% python3 -q
>>> import numpy as np
>>> np.set_printoptions(precision=3, suppress=True, linewidth=160, legacy="1.25")
>>> W0 = np.loadtxt("sample0.csv", delimiter=",")
>>> W0
array([[-0.477, -0.538,  0.182, -0.463, -0.35 ,  0.219,  0.253],
       [ 0.   , -0.201, -0.384, -0.38 ,  0.735,  0.337, -0.122],
       [-0.159, -0.397, -0.16 ,  0.774,  0.122,  0.297,  0.299],
       [ 0.   ,  0.301, -0.063, -0.153,  0.216, -0.215,  0.888],
       [-0.556,  0.216, -0.723,  0.022, -0.219, -0.239, -0.125],
       [-0.556, -0.035,  0.456,  0.126,  0.478, -0.459, -0.161],
       [ 0.358, -0.612, -0.243, -0.044, -0.01 , -0.66 ,  0.025]])
>>> W0.shape
(7, 7)
>>> W0[:, 7]
Traceback (most recent call last):
  File "<python-input-5>", line 1, in <module>
    W0[:, 7]
    ~~^^^^^^
IndexError: index 7 is out of bounds for axis 1 with size 7
>>> np.count_nonzero(W0)
47
>>> W0.sum(axis=1)
array([-1.174, -0.015,  0.777,  0.974, -1.624, -0.152, -1.187])
>>> W0.mean(axis=0)
array([-0.199, -0.181, -0.133, -0.017,  0.139, -0.103,  0.151])
>>> np.linalg.matrix_rank(W0)
7
>>> np.round(np.linalg.norm(W0), 3)
2.646
>>> x = np.array([0, -1, 1, 0, 2, -3, 1])
>>> np.abs(np.linalg.eigvals(W0))
array([1., 1., 1., 1., 1., 1., 1.])
>>> [p for p in range(1, 25) if np.allclose(np.linalg.matrix_power(W0, p), np.eye(7))]
[]
>>> round(float(np.linalg.det(W0)), 3)
1.0
>>> round(np.linalg.norm(W0[3], 1), 3), round(np.linalg.norm(W0[3], np.inf), 3)
(1.836, 0.888)
>>> np.round(np.linalg.norm(W0[3] - W0[2]), 3)
1.414
>>> np.round(W0[3] @ W0[2], 3)
0.0
>>> np.linalg.norm(W0, axis=1)
array([1., 1., 1., 1., 1., 1., 1.])
>>> np.round(np.linalg.norm(W0, "nuc"), 3)
7.0
>>> round(float(np.linalg.norm(W0, 2)), 3)
1.0
>>> round(np.linalg.norm(W0, 1), 3), round(float(np.linalg.norm(W0, np.inf)), 3)
(2.427, 2.483)
>>> K = np.load("arr.npy")
>>> K
array([[-1.,  0.,  0.,  1., -2., -5.,  5.,  5.,  4., -3., -1., -4.],
       [ 2., -2., -1.,  0.,  3.,  1.,  5., -5., -5.,  5., -5.,  4.],
       [ 1., -1.,  2., -3., -3., -1.,  1.,  1., -4.,  2., -1., -5.],
       [ 0.,  0.,  0.,  0.,  1.,  1.,  2.,  0.,  0.,  2.,  1.,  2.],
       [ 0.,  0.,  0.,  1.,  2.,  1.,  1.,  2.,  0.,  0.,  0.,  2.],
       [ 0.,  0.,  0.,  1.,  2.,  2.,  0.,  1.,  1.,  2.,  0.,  0.],
       [ 0.,  0.,  0.,  0.,  2.,  0.,  0.,  2.,  1.,  2.,  1.,  0.],
       [ 0.,  0.,  0.,  1.,  2.,  2.,  1.,  1.,  0.,  0.,  0.,  0.],
       [ 0.,  0.,  0.,  1.,  2.,  1.,  1.,  1.,  1.,  2.,  0.,  1.],
       [ 0.,  0.,  0.,  0.,  1.,  0.,  1.,  0.,  0.,  1.,  0.,  0.],
       [ 0.,  0.,  0.,  0.,  2.,  1.,  1.,  1.,  1.,  0.,  2.,  0.],
       [ 0.,  0.,  0.,  1.,  0.,  0.,  1.,  2.,  2.,  2.,  2.,  1.]])
>>> rng = np.random.default_rng(22548)
>>> Y = K + rng.integers(-2, 3, (12, 11)) @ rng.integers(-2, 3, (11, 12))
>>> Y
array([[  3.,  10.,  -4.,  11.,  -6.,  -1.,  -5.,   2.,   8.,  13.,   0.,  -7.],
       [ -6.,  -8.,   6.,   7.,   4.,  -4.,   5., -14.,   1.,   9.,   0.,  -3.],
       [ -9.,  -2., -14., -10.,   1.,  11.,  -6.,   6., -12.,   3.,  14.,   2.],
       [ -8., -11.,   0.,  -8.,  -8.,   1.,   4.,  10.,   1.,   3.,  -5.,   9.],
       [  2.,  -2.,  -6., -12.,   6.,  11.,   7.,  14.,  -9.,   1.,  -1.,  11.],
       [ -2.,   4.,  -5.,  -5.,   1.,   8.,   4.,   5., -15.,  -2.,  -7.,  -2.],
       [-16.,   0.,   7.,   2.,  -2.,   4.,   5.,  -2., -15.,  -3., -11., -11.],
       [  2.,   0.,   0.,   1.,  -3.,  -2.,  -4.,   0.,   2.,  -8.,  -3., -10.],
       [ -4.,   8.,  -2.,  11.,  12.,  -2.,  -7.,  -8.,   7.,   3.,   9.,  -2.],
       [ -6.,   1.,  -4.,   5.,  11.,  -2., -12.,  -7.,   9.,   6.,  15., -12.],
       [ -2.,  -5.,  -8.,  -8.,  -2.,  -4.,  -1.,  10.,   6.,  -3.,   0.,   4.],
       [ -4.,  -2.,   4.,   3.,  10.,   7.,   4.,  -4.,  -1.,   4.,  13.,   1.]])
>>> np.linalg.matrix_rank(Y - K, tol=1e-8)
11
>>> np.abs(Y - K).sum(axis=1)
array([73., 65., 93., 63., 75., 61., 86., 40., 73., 89., 57., 54.])
